$ ipython --no-banner

In [1]: import numpy as np

In [2]: from numpy import linalg as LA

In [3]: np.set_printoptions(suppress=True, linewidth=140)

In [4]: tidy = lambda a: np.round(a, 3) + 0

In [5]: r0 = np.array([1, 2, 2, 2, 3, 2, 0])

In [6]: E = r0[np.abs(np.subtract.outer(np.arange(7), np.arange(7)))]

In [7]: print(E)
[[1 2 2 2 3 2 0]
 [2 1 2 2 2 3 2]
 [2 2 1 2 2 2 3]
 [2 2 2 1 2 2 2]
 [3 2 2 2 1 2 2]
 [2 3 2 2 2 1 2]
 [0 2 3 2 2 2 1]]

In [8]: rng = np.random.default_rng(464743)

In [9]: lab = rng.permutation(7)

In [10]: M2 = E[:, lab] * rng.choice([-1, 1], 7)

In [11]: print(M2)
[[ 2  3 -2  0 -2  1 -2]
 [ 1  2 -3  2 -2  2 -2]
 [ 2  2 -2  3 -2  2 -1]
 [ 2  2 -2  2 -1  2 -2]
 [ 2  1 -2  2 -2  3 -2]
 [ 3  2 -1  2 -2  2 -2]
 [ 2  2 -2  1 -2  0 -3]]

In [12]: left, _, Vt = LA.svd(E.T @ M2)

In [13]: print(tidy(LA.lstsq(E, M2)[0]))
[[ 0.  0.  0.  0.  0.  1.  0.]
 [ 1.  0.  0.  0.  0.  0.  0.]
 [ 0.  0.  0.  0.  0.  0. -1.]
 [ 0.  0.  0.  0. -1.  0.  0.]
 [ 0.  1.  0.  0.  0.  0.  0.]
 [ 0.  0. -1.  0.  0.  0.  0.]
 [ 0.  0.  0.  1.  0.  0.  0.]]

In [14]: print(tidy(left @ Vt))
[[ 0.  0.  0.  0.  0.  1.  0.]
 [ 1.  0.  0.  0.  0.  0.  0.]
 [ 0.  0.  0.  0.  0.  0. -1.]
 [ 0.  0.  0.  0. -1.  0.  0.]
 [ 0.  1.  0.  0.  0.  0.  0.]
 [ 0.  0. -1.  0.  0.  0.  0.]
 [ 0.  0.  0.  1.  0.  0.  0.]]

In [15]: M2 = LA.inv(E)

In [16]: print(tidy(LA.inv(M2)))
[[1. 2. 2. 2. 3. 2. 0.]
 [2. 1. 2. 2. 2. 3. 2.]
 [2. 2. 1. 2. 2. 2. 3.]
 [2. 2. 2. 1. 2. 2. 2.]
 [3. 2. 2. 2. 1. 2. 2.]
 [2. 3. 2. 2. 2. 1. 2.]
 [0. 2. 3. 2. 2. 2. 1.]]

In [17]: left, sig, Vt = LA.svd(E, full_matrices=False)

In [18]: print(tidy(np.abs(Vt[0])))
[0.348 0.396 0.393 0.369 0.393 0.396 0.348]

In [19]: print(np.allclose(left * sig @ Vt, E))
True

In [20]: print(tidy(Vt @ Vt.T))
[[1. 0. 0. 0. 0. 0. 0.]
 [0. 1. 0. 0. 0. 0. 0.]
 [0. 0. 1. 0. 0. 0. 0.]
 [0. 0. 0. 1. 0. 0. 0.]
 [0. 0. 0. 0. 1. 0. 0.]
 [0. 0. 0. 0. 0. 1. 0.]
 [0. 0. 0. 0. 0. 0. 1.]]

In [21]: print(np.abs(left[:, 0]).round(6).argmax())
1

In [22]: print(tidy(sig))
[13.334  3.211  2.     1.414  1.414  0.921  0.203]

In [23]: w, evecs = LA.eigh(E)

In [24]: print(tidy(LA.eigvalsh(E + 4 * np.eye(7))))
[ 0.789  2.     2.586  3.079  3.797  5.414 17.334]

In [25]: print(tidy(w))
[-3.211 -2.    -1.414 -0.921 -0.203  1.414 13.334]

In [26]: print(tidy(w.sum()), np.trace(E))
7.0 7

In [27]: print(tidy(evecs.T @ E @ evecs))
[[-3.211  0.     0.     0.     0.     0.     0.   ]
 [ 0.    -2.     0.     0.     0.     0.     0.   ]
 [ 0.     0.    -1.414  0.     0.     0.     0.   ]
 [ 0.     0.     0.    -0.921  0.     0.     0.   ]
 [ 0.     0.     0.     0.    -0.203  0.     0.   ]
 [ 0.     0.     0.     0.     0.     1.414  0.   ]
 [ 0.     0.     0.     0.     0.     0.    13.334]]

In [28]: print(tidy(evecs.T @ evecs))
[[1. 0. 0. 0. 0. 0. 0.]
 [0. 1. 0. 0. 0. 0. 0.]
 [0. 0. 1. 0. 0. 0. 0.]
 [0. 0. 0. 1. 0. 0. 0.]
 [0. 0. 0. 0. 1. 0. 0.]
 [0. 0. 0. 0. 0. 1. 0.]
 [0. 0. 0. 0. 0. 0. 1.]]

In [29]: print(tidy(LA.eigvalsh(E @ E)))
[  0.041   0.848   2.      2.      4.     10.308 177.803]

In [30]: print(tidy(evecs @ np.diag(w) @ evecs.T))
[[1. 2. 2. 2. 3. 2. 0.]
 [2. 1. 2. 2. 2. 3. 2.]
 [2. 2. 1. 2. 2. 2. 3.]
 [2. 2. 2. 1. 2. 2. 2.]
 [3. 2. 2. 2. 1. 2. 2.]
 [2. 3. 2. 2. 2. 1. 2.]
 [0. 2. 3. 2. 2. 2. 1.]]

In [31]: print(np.unique(w.round(6) + 0, return_counts=True)[1])
[1 1 1 1 1 1 1]
